In [1]: import numpy as np

In [2]: import numpy.linalg as la

In [3]: np.set_printoptions(precision=2, suppress=True, linewidth=140, floatmode="fixed")

In [4]: feats = np.tril(np.array([[-2, -1, -1, 1], [-1, -2, -1, -1], [0, -1, -1, 0], [-1, -2, -2, 2]]), -1) + np.eye(4, dtype=int)

In [5]: feats
Out[5]: 
array([[ 1,  0,  0,  0],
       [-1,  1,  0,  0],
       [ 0, -1,  1,  0],
       [-1, -2, -2,  1]])

In [6]: np.einsum("ii->", feats)
Out[6]: np.int64(4)

In [7]: round(float(la.det(feats.T)), 2)
Out[7]: 1.0

In [8]: np.poly(feats)
Out[8]: array([ 1.00, -4.00,  6.00, -4.00,  1.00])

In [9]: np.round(la.det(feats[::-1]), 2)
Out[9]: np.float64(1.0)

In [10]: round(float(la.eigvals(feats).sum().real), 2)
Out[10]: 4.0

In [11]: round(la.det(2 * feats), 2), round(la.det(feats), 2)
Out[11]: (np.float64(16.0), np.float64(1.0))

In [12]: evals, V = la.eig(feats)

In [13]: np.prod(evals)
Out[13]: np.float64(1.0)

In [14]: feats @ V[:, 0] - evals[0] * V[:, 0]
Out[14]: array([0.00, 0.00, 0.00, 0.00])

In [15]: np.sort(la.eigvals(feats @ feats))
Out[15]: array([1.00, 1.00, 1.00, 1.00])

In [16]: evals
Out[16]: array([1.00, 1.00, 1.00, 1.00])

In [17]: F = np.load("block4.npy")

In [18]: F
Out[18]: 
array([[ 2, -2, -2,  0],
       [ 0, -2,  1, -2],
       [ 0,  0, -1,  0],
       [ 0,  0,  0, -1]])

In [19]: np.prod(np.diag(F)), np.round(la.det(F), 2)
Out[19]: (np.int64(-4), np.float64(-4.0))

In [20]: F @ F
Out[20]: 
array([[ 4,  0, -4,  4],
       [ 0,  4, -3,  6],
       [ 0,  0,  1,  0],
       [ 0,  0,  0,  1]])

In [21]: r0, r1 = F[3], F[0]

In [22]: r0 @ r1
Out[22]: np.int64(0)

In [23]: r0 @ r0
Out[23]: np.int64(1)

In [24]: pr = (r0 @ r1) / (r0 @ r0) * r0

In [25]: np.outer(r0, r1)
Out[25]: 
array([[ 0,  0,  0,  0],
       [ 0,  0,  0,  0],
       [ 0,  0,  0,  0],
       [-2,  2,  2,  0]])

In [26]: r1 - pr
Out[26]: array([ 2.00, -2.00, -2.00,  0.00])

In [27]: x = np.array([2, 3, 5, 0])

In [28]: target = F @ x

In [29]: beta, lr = np.zeros(4), 1 / la.norm(F, 2) ** 2

In [30]: for i in range(8):
    ...:     beta -= lr * F.T @ (F @ beta - target)
    ...:     if i % 2 == 0: print(i, round(la.norm(F @ beta - target), 2))
    ...: 
0 3.1
2 2.42
4 2.25
6 2.11

In [31]: round(la.cond(F), 2)
Out[31]: np.float64(8.76)
